$ ipython --no-banner

In [1]: import numpy as np

In [2]: import numpy.linalg as la

In [3]: np.set_printoptions(suppress=True, linewidth=120)

In [4]: M = np.load("m.npy")

In [5]: print(M)
[[ 1.  0.  0.  0.  0.]
 [ 0.  1.  0.  0.  0.]
 [ 0.  0.  1.  0.  0.]
 [ 0.  0.  0. -1.  0.]
 [ 0.  0.  0.  0. -1.]]

In [6]: O, Rm = la.qr(M)

In [7]: print(abs(Rm[0, 0]), round(float(la.norm(M[:, 0])), 2))
1.0 1.0

In [8]: print(O @ Rm)
[[ 1.  0.  0.  0.  0.]
 [ 0.  1.  0.  0.  0.]
 [ 0.  0.  1.  0.  0.]
 [ 0.  0.  0. -1.  0.]
 [ 0.  0.  0.  0. -1.]]

In [9]: print(Rm)
[[ 1.  0.  0.  0.  0.]
 [ 0.  1.  0.  0.  0.]
 [ 0.  0.  1.  0.  0.]
 [ 0.  0.  0. -1.  0.]
 [ 0.  0.  0.  0. -1.]]

In [10]: print(O)
[[ 1.  0.  0.  0.  0.]
 [-0.  1.  0.  0.  0.]
 [-0. -0.  1.  0.  0.]
 [-0. -0. -0.  1.  0.]
 [-0. -0. -0. -0.  1.]]

In [11]: ev, evecs = la.eigh(M)

In [12]: print(np.unique(ev.round(6) + 0, return_counts=True)[1])
[2 3]

In [13]: print(np.round(la.eigvalsh(M @ M), 2))
[1. 1. 1. 1. 1.]

In [14]: print(evecs.T @ M @ evecs)
[[-1.  0.  0.  0.  0.]
 [ 0. -1.  0.  0.  0.]
 [ 0.  0.  1.  0.  0.]
 [ 0.  0.  0.  1.  0.]
 [ 0.  0.  0.  0.  1.]]

In [15]: print((ev > 1e-8).sum(), (ev < -1e-8).sum())
3 2

In [16]: ev, evecs = la.eigh(M)

In [17]: x = np.array([-3, 3, -2, 0, -1])

In [18]: print(np.abs(M).sum(axis=1).max(), np.abs(ev).max())
1.0 1.0

In [19]: print(round(x @ M @ x / (x @ x), 2), ev[0], ev[-1])
0.91 -1.0 1.0

In [20]: print(M @ M)
[[1. 0. 0. 0. 0.]
 [0. 1. 0. 0. 0.]
 [0. 0. 1. 0. 0.]
 [0. 0. 0. 1. 0.]
 [0. 0. 0. 0. 1.]]

In [21]: print((M != 0).astype(int))
[[1 0 0 0 0]
 [0 1 0 0 0]
 [0 0 1 0 0]
 [0 0 0 1 0]
 [0 0 0 0 1]]

In [22]: print((la.matrix_power((M != 0) + (M.T != 0) + np.eye(5), 5) > 0).astype(int))
[[1 0 0 0 0]
 [0 1 0 0 0]
 [0 0 1 0 0]
 [0 0 0 1 0]
 [0 0 0 0 1]]

In [23]: arr = np.loadtxt("dump.csv", delimiter=",")

In [24]: print(arr)
[[ 1.  0.  0.  0.]
 [ 0.  1.  0.  0.]
 [-2. -2.  1.  0.]
 [-1.  1.  3.  1.]]

In [25]: rng = np.random.default_rng(68556)

In [26]: lab = rng.permutation(4)

In [27]: Y = arr[:, lab] * rng.choice([-1, 1], 4)

In [28]: print(Y)
[[ 0. -0.  1. -0.]
 [ 0. -0.  0. -1.]
 [ 1. -0. -2.  2.]
 [ 3. -1. -1. -1.]]

In [29]: U, _, vt = la.svd(arr.T @ Y)

In [30]: print(np.round(U @ vt, 2) + 0)
[[ 0.  0.  1.  0.]
 [ 0.  0.  0. -1.]
 [ 1.  0.  0.  0.]
 [ 0. -1.  0.  0.]]

In [31]: print(np.round(np.sort(np.abs(la.eigvals(Y))), 2))
[0.11 1.18 2.72 2.72]

In [32]: print(round(float(np.abs(la.eigvals(Y)).max()), 2))
2.72

In [33]: la.determinant(Y)
Traceback (most recent call last):
  Cell In[33], line 1
    la.determinant(Y)
AttributeError: module 'numpy.linalg' has no attribute 'determinant'


In [34]: print(np.round(la.det(arr), 2))
1.0

In [35]: print((arr - arr.T) / 2)
[[ 0.   0.   1.   0.5]
 [ 0.   0.   1.  -0.5]
 [-1.  -1.   0.  -1.5]
 [-0.5  0.5  1.5  0. ]]

In [36]: print((arr + arr.T) / 2)
[[ 1.   0.  -1.  -0.5]
 [ 0.   1.  -1.   0.5]
 [-1.  -1.   1.   1.5]
 [-0.5  0.5  1.5  1. ]]

In [37]: print(arr @ arr)
[[ 1.  0.  0.  0.]
 [ 0.  1.  0.  0.]
 [-4. -4.  1.  0.]
 [-8. -4.  6.  1.]]

In [38]: print(np.round(la.matrix_power(arr, 4), 2))
[[  1.   0.   0.   0.]
 [  0.   1.   0.   0.]
 [ -8.  -8.   1.   0.]
 [-40. -32.  12.   1.]]

In [39]: Y = np.array([[2, 1], [2, 1], [-2, 2], [-3, -1]])

In [40]: print(np.einsum("ij,ij->i", arr, arr))
[ 1.  1.  9. 12.]

In [41]: print(np.einsum("ij->j", arr))
[-2.  0.  4.  1.]

In [42]: print(la.matrix_rank(np.vstack([arr, Y.T])))
4

In [43]: J = np.load("test18.npy")

In [44]: print(J)
[[ 0  0  0  0]
 [ 0  0 -8  0]
 [ 0  0 -2  0]]

In [45]: print(np.round(la.norm(J, axis=0), 2))
[0.   0.   8.25 0.  ]

In [46]: print(J[:, 2] @ J[:, 0])
0

In [47]: print(J @ J.T)
[[ 0  0  0]
 [ 0 64 16]
 [ 0 16  4]]

In [48]: print(J.T @ J)
[[ 0  0  0  0]
 [ 0  0  0  0]
 [ 0  0 68  0]
 [ 0  0  0  0]]

In [49]: print(np.round(np.trace(la.pinv(J) @ J), 2))
1.0

In [50]: print(la.lstsq(J[:-1].T, J[-1])[2])
1

In [51]: print(np.unique(J.round(6), axis=0).shape)
(3, 4)

In [52]: print(np.allclose(J[:-1].T @ la.lstsq(J[:-1].T, J[-1])[0], J[-1]))
True

In [53]: W0 = np.loadtxt("arr.csv", delimiter=",")

In [54]: print(W0)
[[ 0. -2.]
 [ 2.  0.]]

In [55]: x = np.array([2, 1])

In [56]: print(round(float(la.det(W0)), 2))
4.0

In [57]: print(np.round(la.eigvals(W0).real, 2))
[0. 0.]

In [58]: print(x @ W0 @ x)
0.0

In [59]: print(np.round(la.svd(W0, compute_uv=False), 2))
[2. 2.]

In [60]: O = la.solve(np.eye(2) - W0, np.eye(2) + W0)

In [61]: print(np.round(la.det(O), 2))
1.0

In [62]: print(W0 @ W0.T)
[[4. 0.]
 [0. 4.]]

In [63]: print(W0[:, 1] @ W0[:, 0])
0.0

In [64]: rk = la.matrix_rank(J)

In [65]: print(rk)
1

In [66]: null = la.svd(J)[2][rk:].T

In [67]: print([int(la.matrix_rank(J[:i])) for i in range(1, len(J) + 1)])
[0, 1, 1]

In [68]: print(np.allclose(J @ null, 0))
True

In [69]: print(la.matrix_rank(J.T @ J), la.matrix_rank(J @ J.T))
1 1

In [70]: print(J @ null)
[[0. 0. 0.]
 [0. 0. 0.]
 [0. 0. 0.]]

In [71]: lab = rng.permutation(2)

In [72]: print(lab)
[1 0]

In [73]: Y = W0[lab][:, lab]

In [74]: print(np.round(np.sort(np.abs(la.eigvals(Y))), 2))
[2. 2.]

In [75]: print(np.allclose(Y, W0))
False

In [76]: print(np.diag(Y))
[0. 0.]

In [77]: print(round(np.abs(la.eigvals(W0)).max(), 2))
2.0

In [78]: E = np.load("case17.npy")

In [79]: print(E)
[[ 0  2  0  0]
 [ 2  5  0  1]
 [ 1  2 11  0]
 [ 1  0  1  0]]

In [80]: f = np.array([6, 7, 7, 1])

In [81]: Y = E + np.outer(f, np.eye(4)[3])

In [82]: print(round(float(la.det(Y) / la.det(E)), 2), np.round(1 + la.solve(E, f)[3], 2))
-9.0 -9.0

In [83]: print(Y)
[[ 0.  2.  0.  6.]
 [ 2.  5.  0.  8.]
 [ 1.  2. 11.  7.]
 [ 1.  0.  1.  1.]]

In [84]: print(la.matrix_rank(la.inv(Y) - la.inv(E), tol=1e-8))
1

In [85]: F = np.load("data.npy")

In [86]: print(F)
[[0. 1. 1.]
 [1. 0. 1.]
 [1. 1. 0.]]

In [87]: f = np.array([2, 0, -1])

In [88]: Y = F + np.outer(f, np.eye(3)[1])

In [89]: print(la.matrix_rank(Y - F))
1

In [90]: print(Y)
[[0. 3. 1.]
 [1. 0. 1.]
 [1. 0. 0.]]

In [91]: W = np.array([[1, -2, 1, 7, -7, 5], [2, 1, 2, 6, 0, -7], [2, -4, 3, 2, 8, -9]])

In [92]: coef = np.array([1, 3, 3, 2, 2, 1])

In [93]: act = np.maximum(Y @ W + coef, 0)

In [94]: print(la.matrix_rank(act))
3

In [95]: basis = np.array([[0, 1, 3], [0, 3, 1], [0, 1, 2], [0, 1, 1], [1, 1, 2], [0, 1, 1]])

In [96]: print(W @ basis)
[[-7  1  1]
 [ 0  6 10]
 [ 8 -6 17]]

In [97]: print(act @ basis)
[[10. 59. 95.]
 [ 3. 25. 43.]
 [ 0. 24. 30.]]

In [98]: print(F.shape)
(3, 3)

In [99]: print(la.matrix_rank(F))
3

In [100]: print(F - F[0])
[[ 0.  0.  0.]
 [ 1. -1.  0.]
 [ 1.  0. -1.]]

In [101]: print(np.round(la.svd(F, compute_uv=False), 2))
[2. 1. 1.]

In [102]: print(F.sum(axis=1))
[2. 2. 2.]

In [103]: f, g = F[2], F[1]

In [104]: print(f @ f)
2.0

In [105]: pr = (f @ g) / (f @ f) * f

In [106]: print(pr)
[0.5 0.5 0. ]

In [107]: feats = np.array([[0, 0, 4, -2], [0, 0, 4, -4], [2, -1, 6, -3], [2, -2, 6, -6]])

In [108]: print(np.einsum("ii->", feats))
0

In [109]: print(np.round(la.det(feats[::-1]), 2))
16.0

In [110]: print(round(la.det(2 * feats), 2), np.round(la.det(feats), 2))
256.0 16.0

In [111]: print(np.round(la.eigvals(feats), 2))
[-5.04  5.04 -0.79  0.79]

In [112]: Y = feats / la.norm(feats, axis=1, keepdims=True)

In [113]: G = Y @ Y.T

In [114]: print(np.argwhere(np.triu(np.abs(G) > 0.95, 1)))
[]

In [115]: print(round(float(np.degrees(np.arccos(np.clip(G[3, 1], -1, 1)))), 2))
18.43

In [116]: print(G[3].round(2))
[0.9  0.95 0.95 1.  ]

In [117]: O = feats.astype(float).copy()

In [118]: for j in range(4):
     ...:     O[:, j] -= O[:, :j] @ (O[:, :j].T @ O[:, j])
     ...:     O[:, j] /= la.norm(O[:, j])
     ...: 

In [119]: print(O.round(2) + 0)
[[ 0.    0.    0.71  0.71]
 [ 0.    0.    0.71 -0.71]
 [ 0.71  0.71  0.    0.  ]
 [ 0.71 -0.71  0.    0.  ]]

In [120]: print(np.round(O.T @ O, 2) + 0)
[[1. 0. 0. 0.]
 [0. 1. 0. 0.]
 [0. 0. 1. 0.]
 [0. 0. 0. 1.]]

In [121]: f, g = feats[3], feats[1]

In [122]: print(f @ f)
80

In [123]: print(f @ g)
48

In [124]: pr = (f @ g) / (f @ f) * f

In [125]: print(np.round(g - pr, 2))
[-1.2  1.2  0.4 -0.4]

In [126]: print(pr.round(2))
[ 1.2 -1.2  3.6 -3.6]

In [127]: print(round(float((g - pr) @ f), 2))
0.0

In [128]: print(la.matrix_rank(np.outer(f, g)))
1

In [129]: data = np.array([[2, 2, 2], [2, 2, 2], [2, 2, 2]])

In [130]: print(data)
[[2 2 2]
 [2 2 2]
 [2 2 2]]

In [131]: print(data @ (-1.0) ** np.arange(3))
[2. 2. 2.]

In [132]: print(np.sort(np.abs(np.fft.fft(data[0]))), np.round(np.sort(la.svd(data, compute_uv=False)), 2) + 0)
[0. 0. 6.] [0. 0. 6.]

In [133]: print(data @ np.ones(3))
[6. 6. 6.]

In [134]: U, sv, vt = la.svd(data)

In [135]: print(np.argmax(sv[:-1] / (sv[1:] + 1e-6)) + 1)
1

In [136]: print(sv.round(2) + 0)
[6. 0. 0.]

In [137]: Y = U[:, :1] @ np.diag(sv[:1]) @ vt[:1]

In [138]: print(np.round(la.norm(data - Y, 2), 2), round(float(sv[1]), 2))
0.0 0.0

In [139]: print(la.matrix_rank(Y))
1

In [140]: print(Y.round(2))
[[2. 2. 2.]
 [2. 2. 2.]
 [2. 2. 2.]]

In [141]: ev, evecs = la.eigh(Y)

In [142]: x = np.array([7, 8, 6])

In [143]: print(np.round(x @ Y @ x / (x @ x), 2), np.round(ev[0], 2), round(ev[-1], 2))
5.92 -0.0 6.0

In [144]: print(round(np.abs(Y).sum(axis=1).max(), 2), round(float(np.abs(ev).max()), 2))
6.0 6.0

In [145]: print((np.sign(evecs[:, -1].round(6)) == np.sign(evecs[0, -1].round(6))).astype(int))
[1 1 1]

In [146]: print(round(float(np.trace(la.pinv(data) @ data)), 2))
1.0

In [147]: print(np.abs(np.diag(la.qr(data)[1])) > 1e-9)
[ True False False]
